% python3 -q
>>> import numpy as np
>>> import numpy.linalg as la
>>> np.set_printoptions(precision=2, suppress=True, linewidth=100, sign=" ")
>>> m1 = np.load("arr.npy")
>>> print(m1)
[[-1.3   1.64 -1.6 ]
 [ 1.   -0.27  0.2 ]
 [-0.6   1.4  -1.3 ]
 [-0.2   0.62 -0.5 ]
 [ 1.4  -0.41  0.5 ]
 [-0.1   0.81 -0.8 ]
 [-0.2  -0.64  0.6 ]
 [-0.5  -0.56  0.6 ]
 [-0.3  -0.49  0.7 ]
 [ 0.1   1.55 -1.6 ]
 [-0.7  -1.19  1.1 ]
 [-1.1  -0.86  0.8 ]
 [ 1.5  -0.88  0.8 ]
 [-0.1   0.24 -0.1 ]
 [ 0.8  -1.21  1.1 ]
 [ 0.1  -0.32  0.2 ]
 [ 0.8  -1.29  1.3 ]
 [-1.7   0.91 -0.9 ]
 [-0.9  -0.94  0.9 ]
 [ 2.   -1.32  1.3 ]
 [ 0.1   1.04 -1.2 ]
 [-0.5   0.23 -0.3 ]
 [ 0.8  -0.03 -0.2 ]
 [-0.9   1.23 -1.2 ]
 [-2.    1.27 -1.3 ]]
>>> U, sv, vt = la.svd(m1)
>>> print(sv)
[ 7.4   3.89  0.34]
>>> print(np.argmax(sv[:-1] / (sv[1:] + 1e-6)) + 1)
2
>>> out = U[:, :2] @ np.diag(sv[:2]) @ vt[:2]
>>> print(la.matrix_rank(m1, rtol=0.05))
2
>>> print(round(la.norm(m1 - out) / la.norm(m1), 2))
0.04
>>> print(la.matrix_rank(out))
2
>>> J = np.load("block19.npy")
>>> print(J)
[[ 2 -3  2  0  1]
 [ 0 -6  1  2  2]
 [ 0  0  0  0  0]
 [ 1 -3  1  2  1]
 [ 1 -3  1  2  1]
 [ 0 -6  2  0  2]]
>>> U, sv, vt = la.svd(J)
>>> print(sv.round(2) + 0)
[ 11.27   2.54   2.36   0.26   0.  ]
>>> print(np.argmax(sv[:-1] / (sv[1:] + 1e-6)) + 1)
4
>>> out = U[:, :4] @ np.diag(sv[:4]) @ vt[:4]
>>> print(la.matrix_rank(out))
4
>>> print(la.matrix_rank(J, rtol=0.05))
3
>>> print(round(float(la.norm(J - out, 2)), 2), np.round(sv[4], 2))
0.0 0.0
>>> print(round(np.abs(J - out).max(), 2))
0.0
>>> print(round(la.norm(J - out) / la.norm(J), 2))
0.0
>>> print([round(float(x), 2) for x in la.svd(J, compute_uv=False)[:3]])
[11.27, 2.54, 2.36]
>>> print(la.matrix_rank(J, rtol=0.1))
3
>>> U, sv, vt = la.svd(J)
>>> V = vt[:(sv > 1e-8).sum()]
>>> rng = np.random.default_rng(376634)
>>> vec = J[4] + -3 * J[1] + rng.integers(2) * np.eye(5)[3]
>>> print(vec)
[ 1. 15. -2. -3. -5.]
>>> print(la.matrix_rank(np.vstack([J, vec])))
4
>>> print(np.diag(V.T @ V))
[ 1.   0.9  1.   1.   0.1]
>>> print(round(float(la.norm(vec - V.T @ V @ vec)), 2))
0.0
>>> print(np.allclose(V.T @ V @ vec, vec))
True
>>> U, sv, vt = la.svd(J, full_matrices=False)
>>> print(np.abs(vt[0]))
[ 0.12  0.88  0.27  0.22  0.29]
>>> print((sv > 1e-8).sum())
4
>>> print(np.round(U.T @ J @ vt.T, 2) + 0)
[[ 11.27   0.     0.     0.     0.  ]
 [  0.     2.54   0.     0.     0.  ]
 [  0.     0.     2.36   0.     0.  ]
 [  0.     0.     0.     0.26   0.  ]
 [  0.     0.     0.     0.     0.  ]]
>>> print(U.shape, sv.shape, vt.shape)
(6, 5) (5,) (5, 5)
>>> print(np.abs(U[:, 0]).round(6).argmax())
1
>>> print(sv.round(2) + 0)
[ 11.27   2.54   2.36   0.26   0.  ]
>>> print(np.cumsum(sv ** 2) / np.sum(sv ** 2))
[ 0.91  0.96  1.    1.    1.  ]
>>> print(np.allclose(U * sv @ vt, J))
True
>>> E = np.minimum.outer(np.arange(1, 7), np.arange(1, 7)) * 5
>>> print(E)
[[  5   5   5   5   5   5]
 [  5  10  10  10  10  10]
 [  5  10  15  15  15  15]
 [  5  10  15  20  20  20]
 [  5  10  15  20  25  25]
 [  5  10  15  20  25  30]]
>>> U, sv, vt = la.svd(E, full_matrices=False)
>>> print(U.shape, sv.shape, vt.shape)
(6, 6) (6,) (6, 6)
>>> print(round(np.sqrt((sv ** 2).sum()), 2), round(float(la.norm(E)), 2))
86.75 86.75
>>> print(np.round(U.T @ U, 2) + 0)
[[ 1.  0.  0.  0.  0.  0.]
 [ 0.  1.  0.  0.  0.  0.]
 [ 0.  0.  1.  0.  0.  0.]
 [ 0.  0.  0.  1.  0.  0.]
 [ 0.  0.  0.  0.  1.  0.]
 [ 0.  0.  0.  0.  0.  1.]]
>>> print(np.allclose(U * sv @ vt, E))
True
>>> vals, V = la.eigh(E)
>>> print(vals.sum(), np.trace(E))
105.0 105
>>> print(la.eigvalsh(E + -1 * np.eye(6)))
[  0.33   0.59   1.23   2.87   8.94  85.03]
>>> u = np.array([6, 6, -8, -2, -1, 0])
>>> out = E + np.outer(u, np.eye(6)[1])
>>> print(la.matrix_rank(la.inv(out) - la.inv(E), tol=1e-8))
1
>>> out = np.array([[1, -2, 2], [2, 2, -5], [5, 0, -1], [1, -2, -2], [-4, 3, 5]])
>>> cent = np.array([[0, -1, -1, 0, 0, -1], [1, -2, -2, -1, 2, -1], [2, 2, 2, 0, 0, 0]])
>>> X = out @ cent
>>> print(X)
[[  2   7   7   2  -4   1]
 [ -8 -16 -16  -2   4  -4]
 [ -2  -7  -7   0   0  -5]
 [ -6  -1  -1   2  -4   1]
 [ 13   8   8  -3   6   1]]
>>> print(np.abs(X).max())
16
>>> X[5]
Traceback (most recent call last):
  File "<python-input-61>", line 1, in <module>
    X[5]
    ~^^^
IndexError: index 5 is out of bounds for axis 0 with size 5
>>> print(np.round(la.svd(X, compute_uv=False), 2) + 0)
[ 32.48  13.84   4.2    0.     0.  ]
>>> print(round(float(la.norm(X)), 2))
35.55
>>> print(X.sum(axis=0))
[-1 -9 -9 -1  2 -6]
>>> np.zeros(5, 6)
Traceback (most recent call last):
  File "<python-input-65>", line 1, in <module>
    np.zeros(5, 6)
    ~~~~~~~~^^^^^^
TypeError: Cannot interpret '6' as a data type
>>> print(la.matrix_rank(X))
3
>>> U, sv, vt = la.svd(X)
>>> V = vt[:(sv > 1e-8).sum()]
>>> vec = X[0] + 2 * X[2] + rng.integers(2) * np.eye(6)[5]
>>> print(vec)
[-2. -7. -7.  2. -4. -9.]
>>> print(np.diag(V.T @ V))
[ 0.7   0.42  0.42  0.15  0.61  0.7 ]
>>> def softmax(z):
...     e = np.exp(z - z.max(axis=-1, keepdims=True))
...     return e / e.sum(axis=-1, keepdims=True)
... 
>>> print(np.round(softmax(X[0] + -1), 2) + 0)
[ 0.   0.5  0.5  0.   0.   0. ]
>>> print(np.round(softmax(10 * X[0]), 2) + 0)
[ 0.   0.5  0.5  0.   0.   0. ]
>>> att = X @ X.T / np.sqrt(6)
>>> print(softmax(att).round(6).argmax(axis=1))
[ 0  1  1  3  4]
>>> print(np.round(softmax(att + np.triu(np.full(att.shape, -np.inf), 1)), 2) + 0)
[[ 1.    0.    0.    0.    0.  ]
 [ 0.    1.    0.    0.    0.  ]
 [ 0.    1.    0.    0.    0.  ]
 [ 0.    0.23  0.    0.77  0.  ]
 [ 0.    0.    0.    0.    1.  ]]
>>> print(np.round(softmax(att), 2) + 0)
[[ 1.    0.    0.    0.    0.  ]
 [ 0.    1.    0.    0.    0.  ]
 [ 0.    1.    0.    0.    0.  ]
 [ 0.    0.23  0.    0.77  0.  ]
 [ 0.    0.    0.    0.    1.  ]]
>>> print(softmax(att)[0] @ X)
[ 2.04  7.    7.    1.98 -3.97  1.  ]
